$ python -q
>>> import numpy as np
>>> np.set_printoptions(precision=2, suppress=True, linewidth=160, legacy="1.25")
>>> def rnd(a):
...     return np.round(a, 2) + 0
... 
>>> m1 = np.loadtxt("run14.csv", delimiter=",")
>>> print(m1)
[[11.  9. 10. 10.  7.  3.  3.]
 [19. 13. 18. 22. 11.  7.  3.]
 [11.  9. 10. 10.  7.  3.  3.]
 [15. 11. 14. 16.  9.  5.  3.]
 [19. 13. 18. 22. 11.  7.  3.]
 [11.  9. 10. 10.  7.  3.  3.]
 [ 9.  8.  8.  7.  6.  2.  3.]
 [17. 12. 16. 19. 10.  6.  3.]
 [11.  9. 10. 10.  7.  3.  3.]
 [13. 10. 12. 13.  8.  4.  3.]
 [19. 13. 18. 22. 11.  7.  3.]
 [11.  9. 10. 10.  7.  3.  3.]
 [ 9.  8.  8.  7.  6.  2.  3.]
 [15. 11. 14. 16.  9.  5.  3.]
 [17. 12. 16. 19. 10.  6.  3.]
 [17. 12. 16. 19. 10.  6.  3.]
 [17. 12. 16. 19. 10.  6.  3.]
 [19. 13. 18. 22. 11.  7.  3.]
 [15. 11. 14. 16.  9.  5.  3.]
 [13. 10. 12. 13.  8.  4.  3.]
 [15. 11. 14. 16.  9.  5.  3.]
 [17. 12. 16. 19. 10.  6.  3.]
 [11.  9. 10. 10.  7.  3.  3.]
 [11.  9. 10. 10.  7.  3.  3.]
 [17. 12. 16. 19. 10.  6.  3.]
 [11.  9. 10. 10.  7.  3.  3.]
 [15. 11. 14. 16.  9.  5.  3.]
 [15. 11. 14. 16.  9.  5.  3.]
 [13. 10. 12. 13.  8.  4.  3.]]
>>> # row 2 repeats row 0
>>> print([round(float(x), 2) for x in np.linalg.svd(m1, compute_uv=False)[:3]])
[158.13, 9.5, 0.0]
>>> print(np.linalg.cond(m1) > 100)
True
>>> print(np.linalg.matrix_rank(m1, rtol=0.1))
1
>>> r = np.linalg.matrix_rank(m1)
>>> print(r)
2
>>> ns = np.linalg.svd(m1)[2][r:].T
>>> print([int(np.linalg.matrix_rank(m1[:, :j + 1])) for j in range(7)])
[1, 2, 2, 2, 2, 2, 2]
>>> out = np.array([[1, 1], [1, -1]])
>>> rng = np.random.default_rng(118)
>>> F = np.kron(out, np.kron(out, out))[rng.permutation(8)][:8]
>>> print(F)
[[ 1 -1 -1  1  1 -1 -1  1]
 [ 1 -1  1 -1  1 -1  1 -1]
 [ 1  1  1  1 -1 -1 -1 -1]
 [ 1  1  1  1  1  1  1  1]
 [ 1 -1  1 -1 -1  1 -1  1]
 [ 1 -1 -1  1 -1  1  1 -1]
 [ 1  1 -1 -1  1  1 -1 -1]
 [ 1  1 -1 -1 -1 -1  1  1]]
>>> print((F + F.T) / 2)
[[ 1.  0.  0.  1.  1.  0.  0.  1.]
 [ 0. -1.  1.  0.  0. -1.  1.  0.]
 [ 0.  1.  1.  1.  0. -1. -1. -1.]
 [ 1.  0.  1.  1.  0.  1.  0.  0.]
 [ 1.  0.  0.  0. -1.  0.  0.  0.]
 [ 0. -1. -1.  1.  0.  1.  1. -1.]
 [ 0.  1. -1.  0.  0.  1. -1.  0.]
 [ 1.  0. -1.  0.  0. -1.  0.  1.]]
>>> print(np.linalg.matrix_power(F, 3))
[[  8   8  -8  -8  -8  -8   8   8]
 [ -8  -8   8   8  -8  -8   8   8]
 [  8   8  16   0   0   0  -8   8]
 [  8  -8  -8   8   8  -8  -8   8]
 [ -8   8   0   0  16   0   8   8]
 [  8  -8   0   0   0  16   8   8]
 [ -8   8  -8   8  -8   8  -8   8]
 [ -8  -8   0 -16   0   0  -8   8]]
>>> print((F - F.T) / 2)
[[ 0. -1. -1.  0.  0. -1. -1.  0.]
 [ 1.  0.  0. -1.  1.  0.  0. -1.]
 [ 1.  0.  0.  0. -1.  0.  0.  0.]
 [ 0.  1.  0.  0.  1.  0.  1.  1.]
 [ 0. -1.  1. -1.  0.  1. -1.  1.]
 [ 1.  0.  0.  0. -1.  0.  0.  0.]
 [ 1.  0.  0. -1.  1.  0.  0. -1.]
 [ 0.  1.  0. -1. -1.  0.  1.  0.]]
>>> print(np.allclose(F @ F.T, F.T @ F))
True
>>> print(F @ F)
[[ 0  0  0  0  0  0  0  8]
 [ 0  0  0  0  0  0 -8  0]
 [ 0  0  4  4  4 -4  0  0]
 [ 8  0  0  0  0  0  0  0]
 [ 0  0 -4  4 -4 -4  0  0]
 [ 0  0 -4  4  4  4  0  0]
 [ 0 -8  0  0  0  0  0  0]
 [ 0  0 -4 -4  4 -4  0  0]]
>>> print(np.trace(F))
2
>>> M = np.load("dump.npy")
>>> print(M)
[[0 0 0 2 1 1]
 [0 0 0 0 0 3]
 [0 0 0 2 0 3]
 [0 0 0 0 3 0]
 [0 0 0 0 0 2]
 [0 0 0 0 0 0]]
>>> # triangular, det is the product of the diagonal
>>> print([round(float(x), 2) for x in np.linalg.svd(M, compute_uv=False)[:3]])
[5.16, 3.19, 2.04]
>>> U, sigma, Vt = np.linalg.svd(M)
>>> print(np.argmax(sigma[:-1] / (sigma[1:] + 1e-6)) + 1)
3
>>> out = U[:, :3] @ np.diag(sigma[:3]) @ Vt[:3]
>>> print(rnd(np.abs(M - out).max()))
0.0
>>> print(np.linalg.matrix_rank(M, rtol=0.05))
3
>>> print(rnd(np.linalg.norm(M - out, 2)), rnd(sigma[3]))
0.0 0.0
>>> print(rnd(np.linalg.norm(M - out) / np.linalg.norm(M)))
0.0
>>> E = np.loadtxt("mat.csv", delimiter=",")
>>> print(E)
[[-0.1 -0.7 -0.7  0.1]
 [-0.9 -0.8  1.2 -0.2]
 [ 1.1 -1.5  1.5 -0.1]
 [ 0.   1.6  0.8  0.8]]
>>> print(M @ M)
[[0 0 0 0 6 2]
 [0 0 0 0 0 0]
 [0 0 0 0 6 0]
 [0 0 0 0 0 6]
 [0 0 0 0 0 0]
 [0 0 0 0 0 0]]
>>> print([int(np.linalg.matrix_rank(np.linalg.matrix_power(M, p))) for p in range(1, 7)])
[3, 2, 1, 0, 0, 0]
>>> print(np.prod(np.diag(M)), rnd(np.linalg.det(M)))
0 0.0
>>> hat = np.triu(np.array([[0, 2, 2, 2], [0, -1, 1, 2], [2, 1, 1, 1], [-1, -1, 2, 1]]), 1) + np.eye(4)
>>> out = hat @ E @ np.linalg.inv(hat)
>>> print(rnd(out))
[[ 0.3 -2.7  8.4 -2.5]
 [ 0.2  0.5  3.4 -3.5]
 [ 1.1 -2.1  2.2  0.5]
 [ 0.   1.6 -0.8 -1.6]]
>>> print(rnd(np.poly(out)))
[ 1.   -1.4   1.55  2.59 -3.27]
>>> print(np.linalg.matrix_rank(out, rtol=0.1))
2
>>> print(rnd(np.linalg.norm(out, 2) / np.linalg.norm(out)))
0.93
>>> print(round(np.log10(np.linalg.cond(out))))
2
>>> u = np.array([6, 6])
>>> print(rnd(np.convolve(E[3], u)))
[ 0.   9.6 14.4  9.6  4.8]
>>> feats = np.load("arr.npy")
>>> print(feats)
[[0 2 1]
 [2 1 2]
 [2 1 1]]
>>> print(np.einsum("ij,ji->", feats, feats))
18
>>> print(rnd(np.linalg.det(feats.T)))
4.0
>>> print(rnd(np.poly(feats)))
[ 1. -2. -7. -4.]
>>> print(rnd(np.linalg.det(feats[::-1])))
-4.0
>>> print(np.kron(np.eye(2, dtype=int), feats))
[[0 2 1 0 0 0]
 [2 1 2 0 0 0]
 [2 1 1 0 0 0]
 [0 0 0 0 2 1]
 [0 0 0 2 1 2]
 [0 0 0 2 1 1]]
>>> mat = np.loadtxt("data.csv", delimiter=",")
>>> print(mat)
[[-1.  1.  0.  0.  0.  0.  0.  0.  0.]
 [ 0. -1.  1.  0.  0.  0.  0.  0.  0.]
 [ 0.  0. -1.  1.  0.  0.  0.  0.  0.]
 [ 0.  0.  0. -1.  1.  0.  0.  0.  0.]
 [ 0.  0.  0.  0. -1.  1.  0.  0.  0.]
 [ 0.  0.  0.  0.  0. -1.  1.  0.  0.]
 [ 0.  0.  0.  0.  0.  0. -1.  1.  0.]
 [ 0.  0.  0.  0.  0.  0.  0. -1.  1.]
 [ 0.  0.  0.  0.  0.  0.  0.  0. -1.]]
>>> print(np.allclose(mat @ mat.T, mat.T @ mat))
False
>>> print(rnd(np.linalg.matrix_power(mat, 3)))
[[-1.  3. -3.  1.  0.  0.  0.  0.  0.]
 [ 0. -1.  3. -3.  1.  0.  0.  0.  0.]
 [ 0.  0. -1.  3. -3.  1.  0.  0.  0.]
 [ 0.  0.  0. -1.  3. -3.  1.  0.  0.]
 [ 0.  0.  0.  0. -1.  3. -3.  1.  0.]
 [ 0.  0.  0.  0.  0. -1.  3. -3.  1.]
 [ 0.  0.  0.  0.  0.  0. -1.  3. -3.]
 [ 0.  0.  0.  0.  0.  0.  0. -1.  3.]
 [ 0.  0.  0.  0.  0.  0.  0.  0. -1.]]
>>> print(np.allclose(mat, mat.T))
False
>>> print(np.trace(mat))
-9.0
>>> print((mat - mat.T) / 2)
[[ 0.   0.5  0.   0.   0.   0.   0.   0.   0. ]
 [-0.5  0.   0.5  0.   0.   0.   0.   0.   0. ]
 [ 0.  -0.5  0.   0.5  0.   0.   0.   0.   0. ]
 [ 0.   0.  -0.5  0.   0.5  0.   0.   0.   0. ]
 [ 0.   0.   0.  -0.5  0.   0.5  0.   0.   0. ]
 [ 0.   0.   0.   0.  -0.5  0.   0.5  0.   0. ]
 [ 0.   0.   0.   0.   0.  -0.5  0.   0.5  0. ]
 [ 0.   0.   0.   0.   0.   0.  -0.5  0.   0.5]
 [ 0.   0.   0.   0.   0.   0.   0.  -0.5  0. ]]
>>> print(rnd(np.abs(np.linalg.eigvals(mat)).max()))
1.0
>>> out = np.array([[0, -1, -1],
...     [0, 1, -3],
...     [-2, -3, 5],
...     [-1, -4, 3],
...     [-1, -5, 4],
...     [4, -5, 1],
...     [4, 1, 1],
...     [1, -4, -1],
...     [-2, -2, -5]])
>>> print(np.einsum("ik,kj->ij", mat, out))
[[ 0.  2. -2.]
 [-2. -4.  8.]
 [ 1. -1. -2.]
 [ 0. -1.  1.]
 [ 5.  0. -3.]
 [ 0.  6.  0.]
 [-3. -5. -2.]
 [-3.  2. -4.]
 [ 2.  2.  5.]]
>>> print(out.T @ mat.T)
[[ 0. -2.  1.  0.  5.  0. -3. -3.  2.]
 [ 2. -4. -1. -1.  0.  6. -5.  2.  2.]
 [-2.  8. -2.  1. -3.  0. -2. -4.  5.]]
>>> print(mat @ out)
[[ 0.  2. -2.]
 [-2. -4.  8.]
 [ 1. -1. -2.]
 [ 0. -1.  1.]
 [ 5.  0. -3.]
 [ 0.  6.  0.]
 [-3. -5. -2.]
 [-3.  2. -4.]
 [ 2.  2.  5.]]
>>> labels = rng.permutation(9)
>>> print(labels)
[3 4 6 8 0 2 7 5 1]
>>> out = mat[labels][:, labels]
>>> print(rnd(np.sort(np.abs(np.linalg.eigvals(out)))))
[1. 1. 1. 1. 1. 1. 1. 1. 1.]
>>> print(rnd(np.linalg.det(out)), rnd(np.linalg.det(mat[labels])))
-1.0 1.0
>>> print(np.diag(out))
[-1. -1. -1. -1. -1. -1. -1. -1. -1.]
>>> x0 = np.array([3, -2, 2, -2, 0, -1, -1, 1, -1])
>>> target = mat @ x0
>>> print(target)
[-5.  4. -4.  2. -1.  0.  2. -2.  1.]
>>> print(rnd(np.linalg.solve(mat, target + mat[:, 2])))
[ 3. -2.  3. -2.  0. -1. -1.  1. -1.]
>>> print(rnd(np.linalg.solve(mat, mat[:, 1])))
[0. 1. 0. 0. 0. 0. 0. 0. 0.]
>>> arr = np.maximum(np.array([[1, 0, 0, 2],
...     [3, -2, 3, -3],
...     [3, -3, 2, 1],
...     [-2, 2, -2, 3],
...     [3, 3, 2, 1],
...     [-3, 2, 3, -1],
...     [-2, -2, -3, -3],
...     [-2, 3, -2, 0],
...     [-1, -1, 1, -1],
...     [1, -2, 3, 2]]) @ np.array([[0, 2, 2, 0, 1], [0, 0, 0, 0, 0], [2, 3, 2, 1, 3], [3, 1, 1, 3, 0]]) + np.array([0, 1, 3, 0, 0]), 0)
>>> print(arr)
[[ 6  5  7  6  1]
 [ 0 13 12  0 12]
 [ 7 14 14  5  9]
 [ 5  0  0  7  0]
 [ 7 14 14  5  9]
 [ 3  3  2  0  6]
 [ 0  0  0  0  0]
 [ 0  0  0  0  0]
 [ 0  1  2  0  2]
 [12 14 13  9 10]]
>>> W2 = arr[[0, 2]].astype(float)
>>> for _ in range(4):
...     labels = np.linalg.norm(arr[:, None] - W2, axis=-1).argmin(axis=1)
...     W2 = np.array([arr[labels == j].mean(axis=0) for j in range(2)])
... 
>>> print(labels)
[0 1 1 0 1 0 0 0 0 1]
>>> print(np.bincount(labels))
[6 4]
>>> print(np.abs(W2[1] - W2[0]).argmax())
1
>>> K = np.array([[1, -3, 9, -27],
...     [1, -2, 4, -8],
...     [1, -1, 1, -1],
...     [1, 0, 0, 0],
...     [1, 1, 1, 1],
...     [1, 2, 4, 8]])
>>> # row 0 dominates
>>> U, sigma = np.linalg.svd(K)
Traceback (most recent call last):
  File "<python-input-87>", line 1, in <module>
    U, sigma = np.linalg.svd(K)
    ^^^^^^^^
ValueError: too many values to unpack (expected 2)
>>> U, sigma, Vt = np.linalg.svd(K, full_matrices=False)
>>> print(rnd(sigma))
[30.78  6.82  1.84  1.3 ]
>>> print(rnd(sigma / sigma[0]))
[1.   0.22 0.06 0.04]
>>> print(np.allclose(U * sigma @ Vt, K))
True
